$ ipython --no-banner

In [1]: import numpy as np

In [2]: np.set_printoptions(suppress=True, linewidth=160)

In [3]: def tidy(a):
   ...:     return np.round(a, 2) + 0
   ...: 

In [4]: mat = np.loadtxt("m.csv", delimiter=",")

In [5]: print(tidy(mat))
[[-5.46 -5.74  6.11]
 [ 7.61  6.48  0.17]
 [-3.12 -4.16  8.54]
 [-0.1   1.64 -9.86]
 [ 6.48  6.29 -4.3 ]
 [-7.44 -5.77 -3.37]
 [ 7.12  5.29  4.62]
 [-5.15 -3.   -8.03]
 [-7.23 -6.56  2.17]
 [ 5.19  5.57 -6.49]
 [-7.07 -5.21 -4.79]
 [-7.47 -6.57  1.  ]
 [-1.21  0.7  -9.9 ]
 [ 1.83  3.19 -9.3 ]
 [-0.32 -1.99  9.8 ]
 [-5.46 -3.33 -7.69]
 [-7.65 -6.38 -0.94]
 [-6.53 -4.52 -6.08]
 [ 6.81  6.44 -3.48]
 [ 5.38  3.25  7.78]
 [ 6.31  4.27  6.47]
 [ 6.56  4.56  6.01]]

In [6]: labels = mat[:, 0] > np.median(mat[:, 0])

In [7]: f = mat[labels].mean(axis=0) - mat[~labels].mean(axis=0)

In [8]: np.argsort(-np.abs(f).round(6), kind="stable")
Out[8]: array([0, 1, 2])

In [9]: ((mat - mat.mean(axis=0)) @ f > 0).astype(int)
Out[9]: array([0, 1, 0, 1, 1, 0, 1, 0, 0, 1, 0, 0, 0, 1, 1, 0, 0, 0, 1, 1, 1, 1])

In [10]: w1 = np.array([[5, 4], [-4, -1], [-3, -1]])

In [11]: beta = np.array([-1, -2])

In [12]: act = np.maximum(mat @ w1 + beta, 0)

In [13]: print(tidy((act > 0).mean(axis=0)))
[0.45 0.5 ]

In [14]: np.linalg.matrix_rank(act)
Out[14]: np.int64(2)

In [15]: basis = np.array([[0, -1], [0, 0]])

In [16]: (act @ basis).round(6).argmax(axis=1)
Out[16]: array([0, 0, 0, 0, 0, 0, 0, 0, 0, 0, 0, 0, 0, 0, 0, 0, 0, 0, 0, 0, 0, 0])

In [17]: tidy(act @ basis)
Out[17]: 
array([[  0.  ,   0.  ],
       [  0.  , -10.62],
       [  0.  ,   0.  ],
       [  0.  , -21.54],
       [  0.  , -19.11],
       [  0.  ,   0.  ],
       [  0.  ,   0.  ],
       [  0.  ,  -9.35],
       [  0.  ,   0.  ],
       [  0.  , -22.11],
       [  0.  ,   0.  ],
       [  0.  ,   0.  ],
       [  0.  , -19.88],
       [  0.  , -23.29],
       [  0.  ,   0.  ],
       [  0.  ,  -8.07],
       [  0.  ,   0.  ],
       [  0.  ,  -2.68],
       [  0.  , -17.77],
       [  0.  ,   0.  ],
       [  0.  ,   0.  ],
       [  0.  ,   0.  ]])

In [18]: Uu, s, Vh = np.linalg.svd(mat)

In [19]: vecs = Vh[:(s > 1e-8).sum()]

In [20]: rng = np.random.default_rng(7987)

In [21]: x = mat[11] + -2 * mat[19] + rng.integers(2) * np.eye(3)[1]

In [22]: tidy(x)
Out[22]: array([-18.24, -12.06, -14.55])

In [23]: np.linalg.matrix_rank(np.vstack([mat, x]))
Out[23]: np.int64(3)

In [24]: tidy(mat @ np.linalg.pinv(mat) @ mat)
Out[24]: 
array([[-5.46, -5.74,  6.11],
       [ 7.61,  6.48,  0.17],
       [-3.12, -4.16,  8.54],
       [-0.1 ,  1.64, -9.86],
       [ 6.48,  6.29, -4.3 ],
       [-7.44, -5.77, -3.37],
       [ 7.12,  5.29,  4.62],
       [-5.15, -3.  , -8.03],
       [-7.23, -6.56,  2.17],
       [ 5.19,  5.57, -6.49],
       [-7.07, -5.21, -4.79],
       [-7.47, -6.57,  1.  ],
       [-1.21,  0.7 , -9.9 ],
       [ 1.83,  3.19, -9.3 ],
       [-0.32, -1.99,  9.8 ],
       [-5.46, -3.33, -7.69],
       [-7.65, -6.38, -0.94],
       [-6.53, -4.52, -6.08],
       [ 6.81,  6.44, -3.48],
       [ 5.38,  3.25,  7.78],
       [ 6.31,  4.27,  6.47],
       [ 6.56,  4.56,  6.01]])

In [25]: Uu, s, Vh = np.linalg.svd(mat)

In [26]: tidy(s)
Out[26]: array([36.07, 29.98,  0.  ])

In [27]: np.argmax(s[:-1] / (s[1:] + 1e-6)) + 1
Out[27]: np.int64(2)

In [28]: M2 = Uu[:, :2] @ np.diag(s[:2]) @ Vh[:2]

In [29]: tidy(np.abs(mat - M2).max())
Out[29]: np.float64(0.0)

In [30]: tidy(np.linalg.norm(mat - M2) / np.linalg.norm(mat))
Out[30]: np.float64(0.0)
